In [1]: import numpy as np

In [2]: np.set_printoptions(suppress=True, linewidth=200)

In [3]: K = np.array([[0, 0, 0, 0], [0, 0, 0, 0], [-6, 0, -6, 0], [4, 4, 4, 4]])

In [4]: print(np.linalg.matrix_power(K - np.diag(np.diag(K)), 4))
[[0 0 0 0]
 [0 0 0 0]
 [0 0 0 0]
 [0 0 0 0]]

In [5]: r = np.linalg.matrix_rank(K)

In [6]: print(r)
2

In [7]: N = np.linalg.svd(K)[2][r:].T

In [8]: print(N.shape)
(4, 2)

In [9]: print([int(np.linalg.matrix_rank(np.delete(K, i, axis=0))) for i in range(4)])
[2, 2, 1, 1]

In [10]: print([int(np.linalg.matrix_rank(K[:, :j + 1])) for j in range(4)])
[1, 2, 2, 2]

In [11]: print(np.linalg.matrix_rank(K.T @ K), np.linalg.matrix_rank(K @ K.T))
2 2

In [12]: print(np.round(K @ N, 3) + 0)
[[0. 0.]
 [0. 0.]
 [0. 0.]
 [0. 0.]]

In [13]: print([int(np.linalg.matrix_rank(K[:i])) for i in range(1, len(K) + 1)])
[0, 0, 1, 2]

In [14]: f = np.array([0, 2, 1])

In [15]: print(np.cross(K[1, :3], K[2, :3]))
[0 0 0]

In [16]: print(np.convolve(K[1], f))
[0 0 0 0 0 0]

In [17]: print(np.array([np.convolve(row, f, "same") for row in K]))
[[  0   0   0   0]
 [  0   0   0   0]
 [-12  -6 -12  -6]
 [  8  12  12  12]]

In [18]: print(np.polyval(f, K[1]))
[1 1 1 1]

In [19]: print(np.kron(np.eye(2, dtype=int), K))
[[ 0  0  0  0  0  0  0  0]
 [ 0  0  0  0  0  0  0  0]
 [-6  0 -6  0  0  0  0  0]
 [ 4  4  4  4  0  0  0  0]
 [ 0  0  0  0  0  0  0  0]
 [ 0  0  0  0  0  0  0  0]
 [ 0  0  0  0 -6  0 -6  0]
 [ 0  0  0  0  4  4  4  4]]

In [20]: print(np.round(np.linalg.det(2 * K), 3), round(np.linalg.det(K), 3))
0.0 0.0

In [21]: print(round(np.linalg.eigvals(K).sum().real, 3))
-2.0

In [22]: print(np.round(np.linalg.eigvals(K), 3))
[ 4. -6.  0.  0.]

In [23]: print(np.linalg.matrix_rank(K, rtol=0.1))
2

In [24]: print([round(float(x), 3) for x in np.linalg.svd(K, compute_uv=False)[:3]])
[10.778, 4.453, 0.0]

In [25]: print(np.round(np.linalg.norm(K, 2) / np.linalg.norm(K), 3))
0.924

In [26]: feats = np.array([[2.0, 0.0, 0.0, 0.0],
    ...:     [0.0, 1.0, 9.0, -6.0],
    ...:     [0.0, 8.0, 5.0, 8.0],
    ...:     [0.0, 6.0, 7.0, -3.0]])

In [27]: print(round(float(np.linalg.det(feats.T)), 3))
842.0

In [28]: print(np.round(np.poly(feats), 3))
[   1.   -5.  -99. -211.  842.]

In [29]: print(np.einsum("ii->", feats))
5.0

In [30]: print(np.kron(np.eye(2, dtype=int), feats))
[[ 2.  0.  0.  0.  0.  0.  0.  0.]
 [ 0.  1.  9. -6.  0.  0.  0. -0.]
 [ 0.  8.  5.  8.  0.  0.  0.  0.]
 [ 0.  6.  7. -3.  0.  0.  0. -0.]
 [ 0.  0.  0.  0.  2.  0.  0.  0.]
 [ 0.  0.  0. -0.  0.  1.  9. -6.]
 [ 0.  0.  0.  0.  0.  8.  5.  8.]
 [ 0.  0.  0. -0.  0.  6.  7. -3.]]

In [31]: Uu, sv, Vh = np.linalg.svd(K)

In [32]: vecs = Vh[:(sv > 1e-8).sum()]

In [33]: rng = np.random.default_rng(5074)

In [34]: x0 = K[1] + 4 * K[0] + rng.integers(2) * np.eye(4)[3]

In [35]: print(x0)
[0. 0. 0. 0.]

In [36]: print(np.round(vecs.T @ vecs, 3) + 0)
[[0.5 0.  0.5 0. ]
 [0.  0.5 0.  0.5]
 [0.5 0.  0.5 0. ]
 [0.  0.5 0.  0.5]]

In [37]: print(np.allclose(vecs.T @ vecs @ x0, x0))
True

In [38]: print(np.round(np.diag(vecs.T @ vecs), 3))
[0.5 0.5 0.5 0.5]

In [39]: P = np.triu(np.array([[-2, -2, -2, 1], [3, -3, 3, 4], [1, -1, 2, -3], [-5, 3, -4, 5]]), 1) + np.eye(4)

In [40]: A2 = P @ feats @ np.linalg.inv(P)

In [41]: print(np.trace(A2), np.trace(feats))
5.0 5.0

In [42]: print(feats @ feats)
[[  4.   0.   0.   0.]
 [  0.  37.  12.  84.]
 [  0.  96. 153. -32.]
 [  0.  44.  68.  29.]]

In [43]: print(np.flatnonzero(np.linalg.matrix_power((feats != 0) + (feats.T != 0) + np.eye(4), 4)[3]))
[1 2 3]

In [44]: print((feats != 0).astype(int))
[[1 0 0 0]
 [0 1 1 1]
 [0 1 1 1]
 [0 1 1 1]]

In [45]: m1 = np.array([[1, 2, 0, 0, 0],
    ...:     [-3, 0, 0, 0, 0],
    ...:     [0, 0, 3, 1, -2],
    ...:     [0, 0, 0, 0, 1],
    ...:     [0, 0, -1, -2, -3]])

In [46]: Q, R = np.linalg.qr(m1)

In [47]: print(np.round(abs(R[0, 0]), 3), np.round(np.linalg.norm(m1[:, 0]), 3))
3.162 3.162

In [48]: print(Q.shape, R.shape)
(5, 5) (5, 5)

In [49]: print(np.round(Q @ R, 3) + 0)
[[ 1.  2.  0.  0.  0.]
 [-3.  0.  0.  0.  0.]
 [ 0.  0.  3.  1. -2.]
 [ 0.  0.  0.  0.  1.]
 [ 0.  0. -1. -2. -3.]]

In [50]: print(Q.round(3))
[[-0.316  0.949  0.     0.     0.   ]
 [ 0.949  0.316  0.     0.     0.   ]
 [-0.    -0.    -0.949  0.316  0.   ]
 [-0.    -0.    -0.     0.     1.   ]
 [-0.    -0.     0.316  0.949  0.   ]]

In [51]: print(np.allclose(R.T @ R, m1.T @ m1))
True

In [52]: print(np.round(np.abs(np.diag(R)), 3))
[3.162 1.897 3.162 1.581 1.   ]

In [53]: print(np.trace(Q @ Q.T))
5.0

In [54]: A2 = np.linalg.inv(Q)

In [55]: print(np.round(Q @ A2, 3) + 0)
[[1. 0. 0. 0. 0.]
 [0. 1. 0. 0. 0.]
 [0. 0. 1. 0. 0.]
 [0. 0. 0. 1. 0.]
 [0. 0. 0. 0. 1.]]

In [56]: print(np.round(np.linalg.inv(A2), 3))
[[-0.316  0.949  0.     0.     0.   ]
 [ 0.949  0.316  0.     0.     0.   ]
 [-0.    -0.    -0.949  0.316 -0.   ]
 [ 0.     0.     0.     0.     1.   ]
 [ 0.     0.     0.316  0.949  0.   ]]

In [57]: print(round(np.linalg.det(Q) * np.linalg.det(A2), 3))
1.0

In [58]: print(round(float(np.linalg.slogdet(Q)[0]), 3))
-1.0

In [59]: P = np.triu(np.array([[1, -2, 2, 1, -1],
    ...:     [-1, -2, 2, 2, 2],
    ...:     [1, 2, -1, 2, -2],
    ...:     [2, -2, 1, 0, 2],
    ...:     [2, -1, 0, -2, 1]]), 1) + np.eye(5)

In [60]: A2 = P @ m1 @ np.linalg.inv(P)

In [61]: print(round(np.linalg.det(A2), 3))
30.0

In [62]: A2 = m1 + rng.integers(-2, 3, (5, 4)) @ rng.integers(-2, 3, (4, 5))

In [63]: print(A2)
[[  7  -1  -8  -6  -6]
 [ -7  -2   4  -2  -4]
 [ -4   2   9  -3  -9]
 [ -4   0   2   9  13]
 [  2  -3  -5  -8 -10]]

In [64]: print(A2 - m1)
[[ 6 -3 -8 -6 -6]
 [-4 -2  4 -2 -4]
 [-4  2  6 -4 -7]
 [-4  0  2  9 12]
 [ 2 -3 -4 -6 -7]]

In [65]: print(np.abs(A2 - m1).sum(axis=1))
[29 16 23 27 22]

In [66]: print(np.linalg.matrix_rank(A2 - m1, tol=1e-8))
4

In [67]: x0 = np.array([3, 1, 0, 0, 3])

In [68]: print(m1 @ x0)
[ 5 -9 -6  3 -9]

In [69]: print(m1 @ np.ones(5))
[ 3. -3.  2.  1. -6.]

In [70]: print(m1 * x0)
[[ 3  2  0  0  0]
 [-9  0  0  0  0]
 [ 0  0  0  0 -6]
 [ 0  0  0  0  3]
 [ 0  0  0  0 -9]]

In [71]: print(np.linalg.norm(m1 @ x0) <= np.linalg.norm(m1, 2) * np.linalg.norm(x0) + 1e-9)
True

In [72]: print(np.einsum("ij,j->i", m1, x0))
[ 5 -9 -6  3 -9]

In [73]: E = np.array([[-1.4, 0.5, -0.3],
    ...:     [0.8, 0.4, 0.3],
    ...:     [1.9, 0.3, -0.6],
    ...:     [-0.4, 0.2, -0.5],
    ...:     [0.4, 0.2, 1.0]])

In [74]: E[4] = E[3] + 0.05 * rng.normal(size=3)

In [75]: print(E.round(3))
[[-1.4    0.5   -0.3  ]
 [ 0.8    0.4    0.3  ]
 [ 1.9    0.3   -0.6  ]
 [-0.4    0.2   -0.5  ]
 [-0.428  0.217 -0.491]]

In [76]: Uu, sv, Vh = np.linalg.svd(E, full_matrices=False)

In [77]: print(np.round(np.cumsum(sv ** 2) / np.sum(sv ** 2), 3))
[0.802 0.959 1.   ]

In [78]: print(np.round(Uu.T @ E @ Vh.T, 3) + 0)
[[2.56  0.    0.   ]
 [0.    1.132 0.   ]
 [0.    0.    0.58 ]]

In [79]: print(Uu.shape, sv.shape, Vh.shape)
(5, 3) (3,) (3, 3)

In [80]: print(np.round(np.abs(Vh[0]), 3))
[1.    0.004 0.013]

In [81]: print((sv > 1e-8).sum())
3

In [82]: mat = np.load("test5.npy")

In [83]: print(mat)
[[1 0 0 0 0]
 [0 0 0 0 1]
 [0 0 0 1 0]
 [0 0 1 0 0]
 [0 1 0 0 0]]

In [84]: print(np.abs(mat).max())
1

In [85]: print(mat.sum(axis=0))
[1 1 1 1 1]

In [86]: A2 = mat / np.sqrt((mat ** 2).mean(axis=1, keepdims=True))

In [87]: print(np.linalg.matrix_rank(mat - mat.mean(axis=1, keepdims=True)))
4

In [88]: print(np.linalg.matrix_rank(A2) == np.linalg.matrix_rank(mat))
True

In [89]: print(np.round(np.linalg.norm(A2, axis=1), 3))
[2.236 2.236 2.236 2.236 2.236]

In [90]: print(np.all(np.linalg.eigvalsh(mat) > 0))
False

In [91]: P = np.triu(np.array([[1, 4, 2, 2, -1],
    ...:     [-5, 4, -5, 4, -4],
    ...:     [3, -3, 3, -3, -5],
    ...:     [-1, 1, -4, -2, -3],
    ...:     [0, -5, 0, 2, 3]]), 1) + np.eye(5)

In [92]: A2 = P @ mat @ np.linalg.inv(P)

In [93]: print(P @ mat - mat @ P)
[[ 0. -5.  0.  0.  5.]
 [ 0. -4.  4. -5.  0.]
 [ 0. -5. -3.  0.  3.]
 [ 0. -3.  0.  3.  5.]
 [ 0.  0.  5. -4.  4.]]

In [94]: print(np.round(np.poly(A2), 3))
[ 1. -1. -2.  2.  1. -1.]

In [95]: print(round(float(np.linalg.det(A2)), 3))
1.0

In [96]: data = np.loadtxt("layer4.csv", delimiter=",")

In [97]: print(data.round(3))
[[0.429 0.286 0.286]
 [0.429 0.429 0.143]
 [0.2   0.2   0.6  ]]

In [98]: w, vecs = np.linalg.eig(data)

In [99]: print(np.round(np.sort(np.linalg.eigvals(data @ data)), 3))
[0.008 0.136 1.   ]

In [100]: print(np.round(data @ vecs[:, 0] - w[0] * vecs[:, 0], 3) + 0)
[0. 0. 0.]

In [101]: x0 = np.array([0, 2, 3])

In [102]: rhs = data @ x0

In [103]: print(rhs.round(3))
[1.429 1.286 2.2  ]

In [104]: print(np.round(np.linalg.solve(data, rhs), 3))
[0. 2. 3.]

In [105]: print(np.round(np.linalg.solve(data, 2 * rhs), 3))
[0. 4. 6.]

In [106]: print(np.round(np.linalg.solve(data.T, data[2]), 3))
[0. 0. 1.]

In [107]: print(np.round(np.linalg.solve(data, data[:, 2]), 3))
[0. 0. 1.]

In [108]: F = np.array([[1, 0, 0], [0, 1, 0], [0, 0, 1]])

In [109]: print(np.linalg.matrix_power(F, 100))
[[1 0 0]
 [0 1 0]
 [0 0 1]]

In [110]: p = np.eye(3)[1]

In [111]: for _ in range(4):
     ...:     p = p @ F
     ...:     print(p.round(3))
     ...: 
[0. 1. 0.]
[0. 1. 0.]
[0. 1. 0.]
[0. 1. 0.]

In [112]: print((np.linalg.matrix_power((F != 0) + (F.T != 0) + np.eye(3), 3) > 0).astype(int))
[[1 0 0]
 [0 1 0]
 [0 0 1]]

In [113]: print(np.flatnonzero(np.linalg.matrix_power((F != 0) + (F.T != 0) + np.eye(3), 3)[1]))
[1]

In [114]: A = np.array([[5, 3, 5, 3, 5, 3],
     ...:     [5, -4, 5, -4, 5, -4],
     ...:     [3, 3, 3, 3, 3, 3],
     ...:     [5, 3, 5, 3, 5, 3],
     ...:     [5, -4, 5, -4, 5, -4],
     ...:     [3, 3, 3, 3, 3, 3]])

In [115]: print(np.allclose(A[:-1].T @ np.linalg.lstsq(A[:-1].T, A[-1])[0], A[-1]))
True

In [116]: print(np.round(A @ np.linalg.pinv(A) @ A, 3))
[[ 5.  3.  5.  3.  5.  3.]
 [ 5. -4.  5. -4.  5. -4.]
 [ 3.  3.  3.  3.  3.  3.]
 [ 5.  3.  5.  3.  5.  3.]
 [ 5. -4.  5. -4.  5. -4.]
 [ 3.  3.  3.  3.  3.  3.]]
